% python3 -q
>>> import numpy as np
>>> np.set_printoptions(suppress=True, linewidth=120)
>>> X = np.loadtxt("w.csv", delimiter=",")
>>> print(X)
[[ 0.9  0.7  2.  -0.5]
 [ 0.8 -0.7 -0.3 -0.1]
 [-0.4  1.5  0.2  0.1]
 [ 0.4 -0.3  0.   2.8]
 [ 2.1 -1.5 -1.9 -0.1]
 [-2.3 -1.4 -0.1 -1.5]
 [ 2.1  0.3  0.2  0.7]
 [ 0.2  0.5  1.3  1. ]
 [ 2.7 -1.  -1.5  0.7]
 [ 1.4  0.1  1.4 -0.3]
 [-0.2 -1.2  0.4 -0.3]
 [ 0.8 -0.1 -0.8  0.9]
 [-0.4  0.9  0.4 -1.4]
 [ 0.5  0.4 -0.2 -0.3]
 [-0.7  0.5 -1.  -0.6]
 [-1.1 -1.6  0.8 -0.4]
 [-0.5  0.   0.7  0.1]
 [-1.3  1.2  1.6  1.5]
 [ 1.1  1.4  0.7  1.6]
 [ 2.   6.   0.  16. ]
 [-0.6 -1.2 -0.6 -0.4]
 [ 0.4  0.8 -1.  -1. ]
 [ 1.3  0.1 -0.5 -0.1]
 [ 0.5  0.1  1.2  1.3]
 [ 2.3 -1.  -2.9  2. ]
 [-0.8  1.4 -2.5 -1. ]
 [-0.5 -2.6 -0.7  1.5]
 [-0.7 -1.8 -0.4 -0.4]
 [ 1.2 -0.4  0.5  1. ]]
>>> print(X[26] @ X[21])
-3.08
>>> print(round(float(np.linalg.norm(X) ** 2 / np.linalg.norm(X, 2) ** 2), 3))
1.334
>>> print(np.round(np.linalg.norm(X, 1), 3), round(float(np.linalg.norm(X, np.inf)), 3))
39.6 24.0
>>> print(round(np.linalg.norm(X[26], 1), 3), np.round(np.linalg.norm(X[26], np.inf), 3))
5.3 2.6
>>> print(round(np.linalg.norm(X, "nuc"), 3))
36.132
>>> print(round(np.linalg.norm(X, 2), 3))
18.18
>>> other = np.array([[-2, -5, -2, -5, -2, -1],
...     [0, -3, 3, -3, 5, 5],
...     [5, -1, -1, -3, -3, 1],
...     [-3, -2, -2, 3, 4, 3],
...     [0, -1, -5, 4, 2, -1],
...     [2, -3, 0, -2, 0, 4]])
>>> data = np.triu(other, 1)
>>> print(data)
[[ 0 -5 -2 -5 -2 -1]
 [ 0  0  3 -3  5  5]
 [ 0  0  0 -3 -3  1]
 [ 0  0  0  0  4  3]
 [ 0  0  0  0  0 -1]
 [ 0  0  0  0  0  0]]
>>> print(np.linalg.matrix_rank(data - data[0, 0] * np.eye(6)))
5
>>> print(np.prod(np.diag(data)), round(float(np.linalg.det(data)), 3))
0 0.0
>>> print([int(np.linalg.matrix_rank(np.linalg.matrix_power(data, p))) for p in range(1, 7)])
[5, 4, 3, 2, 1, 0]
>>> U, s, Vt = np.linalg.svd(data)
>>> V = Vt[:(s > 1e-8).sum()]
>>> rng = np.random.default_rng(22)
>>> x0 = data[2] + 4 * data[5] + rng.integers(2) * np.eye(6)[0]
>>> print(x0)
[ 1.  0.  0. -3. -3.  1.]
>>> print(np.linalg.matrix_rank(np.vstack([data, x0])))
6
>>> print(np.round(V.T @ V, 3) + 0)
[[0. 0. 0. 0. 0. 0.]
 [0. 1. 0. 0. 0. 0.]
 [0. 0. 1. 0. 0. 0.]
 [0. 0. 0. 1. 0. 0.]
 [0. 0. 0. 0. 1. 0.]
 [0. 0. 0. 0. 0. 1.]]
>>> print(np.round(np.diag(V.T @ V), 3))
[0. 1. 1. 1. 1. 1.]
>>> print(np.allclose(V.T @ V @ x0, x0))
False
>>> r = np.linalg.matrix_rank(data)
>>> print(r)
5
>>> ns = np.linalg.svd(data)[2][r:].T
>>> print([int(np.linalg.matrix_rank(np.delete(data, i, axis=0))) for i in range(6)])
[4, 4, 4, 4, 4, 5]
>>> print(ns[:, 0] / ns[np.abs(ns[:, 0]).round(6).argmax(), 0])
[ 1. -0. -0. -0. -0. -0.]
>>> print(np.allclose(data @ ns, 0))
True
>>> print([int(np.linalg.matrix_rank(data[:, :j + 1])) for j in range(6)])
[0, 1, 2, 3, 4, 5]
>>> print(data @ ns)
[[0.]
 [0.]
 [0.]
 [0.]
 [0.]
 [0.]]
>>> print(np.linalg.matrix_rank(data.T @ data), np.linalg.matrix_rank(data @ data.T))
5 5
>>> print(ns @ ns.T)
[[1. 0. 0. 0. 0. 0.]
 [0. 0. 0. 0. 0. 0.]
 [0. 0. 0. 0. 0. 0.]
 [0. 0. 0. 0. 0. 0.]
 [0. 0. 0. 0. 0. 0.]
 [0. 0. 0. 0. 0. 0.]]
>>> feats = np.loadtxt("run18.csv", delimiter=",")
>>> print(feats)
[[1.    0.2   0.04  0.008 0.002 0.    0.   ]
 [0.2   1.    0.2   0.04  0.008 0.002 0.   ]
 [0.04  0.2   1.    0.2   0.04  0.008 0.002]
 [0.008 0.04  0.2   1.    0.2   0.04  0.008]
 [0.002 0.008 0.04  0.2   1.    0.2   0.04 ]
 [0.    0.002 0.008 0.04  0.2   1.    0.2  ]
 [0.    0.    0.002 0.008 0.04  0.2   1.   ]]
>>> # equal to its transpose
>>> U, s, Vt = np.linalg.svd(feats, full_matrices=False)
>>> print(np.round(np.abs(Vt[0]), 3))
[0.216 0.359 0.454 0.487 0.454 0.359 0.216]
>>> print((s > 1e-8).sum())
7
>>> print(np.abs(U[:, 0]).round(6).argmax())
3
>>> print(np.allclose(U * s @ Vt, feats))
True
>>> lab = rng.permutation(7)
>>> print(lab)
[1 3 6 2 5 0 4]
>>> other = feats[lab][:, lab]
>>> print(np.round(np.sort(np.abs(np.linalg.eigvals(other))), 3))
[0.683 0.73  0.816 0.941 1.104 1.286 1.439]
>>> print(np.allclose(feats @ feats.T, feats.T @ feats))
True
>>> print(np.round(feats @ feats, 3) + 0)
[[1.042 0.408 0.122 0.032 0.009 0.001 0.   ]
 [0.408 1.082 0.416 0.123 0.033 0.009 0.001]
 [0.122 0.416 1.083 0.417 0.123 0.033 0.009]
 [0.032 0.123 0.417 1.083 0.417 0.123 0.032]
 [0.009 0.033 0.123 0.417 1.083 0.416 0.122]
 [0.001 0.009 0.033 0.123 0.416 1.082 0.408]
 [0.    0.001 0.009 0.032 0.122 0.408 1.042]]
>>> print(np.allclose(feats, feats.T))
True
>>> print(np.round(np.sort(np.abs(np.linalg.eigvals(feats))), 3))
[0.683 0.73  0.816 0.941 1.104 1.286 1.439]
>>> print(np.round(np.linalg.det(feats), 3))
0.783
>>> x0 = np.array([2, 0, 0, 0, 0, 3, 4])
>>> y = feats @ x0
>>> beta, lr = np.zeros(7), 1 / np.linalg.norm(feats, 2) ** 2
>>> for i in range(30):
...     beta -= lr * feats.T @ (feats @ beta - y)
...     if i % 5 == 0: print(i, round(np.linalg.norm(feats @ beta - y), 3))
... 
0 2.112
5 0.162
10 0.03
15 0.006
20 0.001
25 0.0
>>> print(beta.round(3) + 0)
[2. 0. 0. 0. 0. 3. 4.]
>>> print(round(float(np.linalg.cond(feats)), 3))
2.108
>>> ang = np.radians(180)
>>> r_ = np.eye(7)
>>> r_[4, 4] = r_[5, 5] = np.cos(ang)
>>> r_[4, 5], r_[5, 4] = -np.sin(ang), np.sin(ang)
>>> print(r_.round(3) + 0)
[[ 1.  0.  0.  0.  0.  0.  0.]
 [ 0.  1.  0.  0.  0.  0.  0.]
 [ 0.  0.  1.  0.  0.  0.  0.]
 [ 0.  0.  0.  1.  0.  0.  0.]
 [ 0.  0.  0.  0. -1.  0.  0.]
 [ 0.  0.  0.  0.  0. -1.  0.]
 [ 0.  0.  0.  0.  0.  0.  1.]]
>>> other = feats @ r_.T
>>> print(round(np.linalg.det(r_), 3), np.trace(r_))
1.0 3.0
>>> A = np.load("test3.npy")
>>> print(A)
[[-0.824 -0.635 -0.515 -0.414  0.968]
 [-0.217 -0.159 -0.119 -0.119  0.397]
 [-0.544 -0.04  -0.06   0.43   0.438]
 [-0.939  0.641  0.397  0.995 -0.168]
 [-0.789 -0.753 -0.617 -0.753  0.983]
 [-0.207  0.149  0.09   0.446 -0.119]
 [-0.565  0.139  0.06   0.686  0.178]
 [ 0.926  0.523  0.446 -0.291 -0.969]
 [ 0.558  0.944  0.843  0.994 -0.998]
 [-0.757  0.371  0.207  0.927 -0.02 ]
 [ 0.454  0.641  0.493  0.786 -0.926]
 [-0.905 -0.97  -0.905 -0.993  1.   ]
 [-0.986 -0.797 -0.701  0.04   0.998]
 [ 0.05   0.414  0.291  0.675 -0.658]
 [-0.937 -0.686 -0.578 -0.139  0.988]
 [-0.96   0.537  0.291  0.994  0.245]
 [-0.786  0.414  0.235  0.947 -0.06 ]
 [ 0.827 -0.05   0.03  -0.814 -0.598]
 [ 0.74   0.53   0.422  0.31  -0.927]
 [-0.786  0.414  0.235  0.947 -0.06 ]
 [ 0.207 -0.851 -0.686 -0.99   0.966]
 [-0.881  0.47   0.264  0.977  0.03 ]
 [ 0.291  0.397  0.291  0.508 -0.726]
 [ 0.818  0.129  0.149 -0.641 -0.753]
 [-0.11  -0.08  -0.06  -0.06   0.207]
 [-0.859  0.793  0.578  0.997 -0.766]
 [ 0.658 -0.778 -0.578 -0.992  0.854]]
>>> hat = A @ np.linalg.solve(A.T @ A, A.T)
>>> print(np.round(np.linalg.eigvalsh(hat), 3) + 0)
[0. 0. 0. 0. 0. 0. 0. 0. 0. 0. 0. 0. 0. 0. 0. 0. 0. 0. 0. 0. 0. 0. 1. 1. 1. 1. 1.]
>>> print(np.allclose(hat @ hat, hat))
True
>>> print(np.round(hat @ A[:, 4], 3))
[ 0.968  0.397  0.438 -0.168  0.983 -0.119  0.178 -0.969 -0.998 -0.02  -0.926  1.     0.998 -0.658  0.988  0.245 -0.06
 -0.598 -0.927 -0.06   0.966  0.03  -0.726 -0.753  0.207 -0.766  0.854]
